>>> import numpy as np
>>> from numpy import linalg as LA
>>> np.set_printoptions(precision=4, suppress=True, linewidth=100, sign=" ")
>>> rng = np.random.default_rng(15)
>>> z = rng.integers(0, 3, 3)
>>> X = np.array([[0, 1, -1], [1, 0, 0], [0, 0, 2]]) * (z[:, None] == z)
>>> X
array([[ 0,  1, -1],
       [ 1,  0,  0],
       [ 0,  0,  2]])
>>> proj = np.triu(np.array([[2, 0, -3], [3, 3, 0], [-3, -3, -2]]), 1) + np.eye(3)
>>> Y = proj @ X @ LA.inv(proj)
>>> Y
array([[ 0.,  1., -7.],
       [ 1.,  0.,  3.],
       [ 0.,  0.,  2.]])
>>> round(LA.det(Y), 4)
np.float64(-2.0)
>>> LA.matrix_rank(Y)
np.int64(3)
>>> proj @ X - X @ proj
array([[ 0.,  0., -6.],
       [ 0.,  0.,  3.],
       [ 0.,  0.,  0.]])
>>> np.round(LA.det(X.T), 4)
np.float64(-2.0)
>>> np.einsum("ij,ji->", X, X)
np.int64(6)
>>> vec = np.array([-3, -3, 3])
>>> rhs = X @ vec
>>> coef, lr = np.zeros(3), 1 / LA.norm(X, 2) ** 2
>>> for i in range(5):
...     coef -= lr * X.T @ (X @ coef - rhs)
...     if i % 1 == 0: print(i, round(LA.norm(X @ coef - rhs), 4))
... 
0 2.9433
1 2.4244
2 1.9997
3 1.6516
4 1.3661
>>> coef
array([-1.9603, -2.0133,  3.2329])
>>> round(LA.cond(X), 4)
np.float64(2.618)
>>> Y = np.array([[-2, 3, 2], [-5, 0, 0]])
>>> basis = np.kron(Y, X)
>>> basis.shape
(6, 9)
>>> LA.matrix_rank(basis)
np.int64(6)
>>> M = np.loadtxt("case13.csv", delimiter=",")
>>> M
array([[ 0.8608, -0.0462, -0.3134, -0.3984],
       [ 0.0748,  0.7109,  0.5859, -0.3818],
       [-0.3368, -0.5034,  0.144 , -0.7825],
       [-0.3742,  0.4889, -0.7333, -0.2884]])
>>> # keeps lengths
>>> round(float(M[:, 3] @ M[:, 2]), 4)
-0.0
>>> LA.svd(M, compute_uv=False)
array([ 1.,  1.,  1.,  1.])
>>> np.round(M.T @ M, 4) + 0
array([[ 1.,  0.,  0.,  0.],
       [ 0.,  1.,  0.,  0.],
       [ 0.,  0.,  1.,  0.],
       [ 0.,  0.,  0.,  1.]])
>>> LA.pinv(M)
array([[ 0.8608,  0.0748, -0.3368, -0.3742],
       [-0.0462,  0.7109, -0.5034,  0.4889],
       [-0.3134,  0.5859,  0.144 , -0.7333],
       [-0.3984, -0.3818, -0.7825, -0.2884]])
>>> LA.norm(M, axis=0)
array([ 1.,  1.,  1.,  1.])
>>> Y = np.array([[2, -1], [0, -2], [2, 3]])
>>> J = np.kron(np.eye(3, dtype=int), Y)
>>> J
array([[ 2, -1,  0,  0,  0,  0],
       [ 0, -2,  0,  0,  0,  0],
       [ 2,  3,  0,  0,  0,  0],
       [ 0,  0,  2, -1,  0,  0],
       [ 0,  0,  0, -2,  0,  0],
       [ 0,  0,  2,  3,  0,  0],
       [ 0,  0,  0,  0,  2, -1],
       [ 0,  0,  0,  0,  0, -2],
       [ 0,  0,  0,  0,  2,  3]])
>>> Y = np.c_[J[:, :2] @ np.array([[0, 1], [0, 9]]), np.array([1, 1, 1, 0, 1, 0, 0, 2, 2])]
>>> Y
array([[  0,  -7,   1],
       [  0, -18,   1],
       [  0,  29,   1],
       [  0,   0,   0],
       [  0,   0,   1],
       [  0,   0,   0],
       [  0,   0,   0],
       [  0,   0,   2],
       [  0,   0,   2]])
>>> LA.matrix_rank(np.c_[J, Y])
np.int64(7)
>>> np.round(LA.norm(Y - J @ LA.lstsq(J, Y)[0], axis=0), 4) + 0
array([ 0.   ,  0.   ,  2.708])
>>> r0 = np.array([2, 2, -1, -2])
>>> r1 = np.array([-3, 1, 1, 1])
>>> A = np.outer(r0, r1)
>>> A
array([[-6,  2,  2,  2],
       [-6,  2,  2,  2],
       [ 3, -1, -1, -1],
       [ 6, -2, -2, -2]])
>>> # column 2 repeats column 1
>>> proj = J @ LA.solve(J.T @ J, J.T)
>>> proj @ J[:, 1]
array([-1., -2.,  3.,  0.,  0.,  0.,  0.,  0.,  0.])
>>> LA.matrix_rank(np.eye(9) - proj)
np.int64(3)
>>> proj
array([[ 0.8333,  0.3333,  0.1667,  0.    ,  0.    ,  0.    ,  0.    ,  0.    ,  0.    ],
       [ 0.3333,  0.3333, -0.3333,  0.    ,  0.    ,  0.    ,  0.    ,  0.    ,  0.    ],
       [ 0.1667, -0.3333,  0.8333,  0.    ,  0.    ,  0.    ,  0.    ,  0.    ,  0.    ],
       [ 0.    ,  0.    ,  0.    ,  0.8333,  0.3333,  0.1667,  0.    ,  0.    ,  0.    ],
       [ 0.    ,  0.    ,  0.    ,  0.3333,  0.3333, -0.3333,  0.    ,  0.    ,  0.    ],
       [ 0.    ,  0.    ,  0.    ,  0.1667, -0.3333,  0.8333,  0.    ,  0.    ,  0.    ],
       [ 0.    ,  0.    ,  0.    ,  0.    ,  0.    ,  0.    ,  0.8333,  0.3333,  0.1667],
       [ 0.    ,  0.    ,  0.    ,  0.    ,  0.    ,  0.    ,  0.3333,  0.3333, -0.3333],
       [ 0.    ,  0.    ,  0.    ,  0.    ,  0.    ,  0.    ,  0.1667, -0.3333,  0.8333]])
>>> np.diag(proj)
array([ 0.8333,  0.3333,  0.8333,  0.8333,  0.3333,  0.8333,  0.8333,  0.3333,  0.8333])
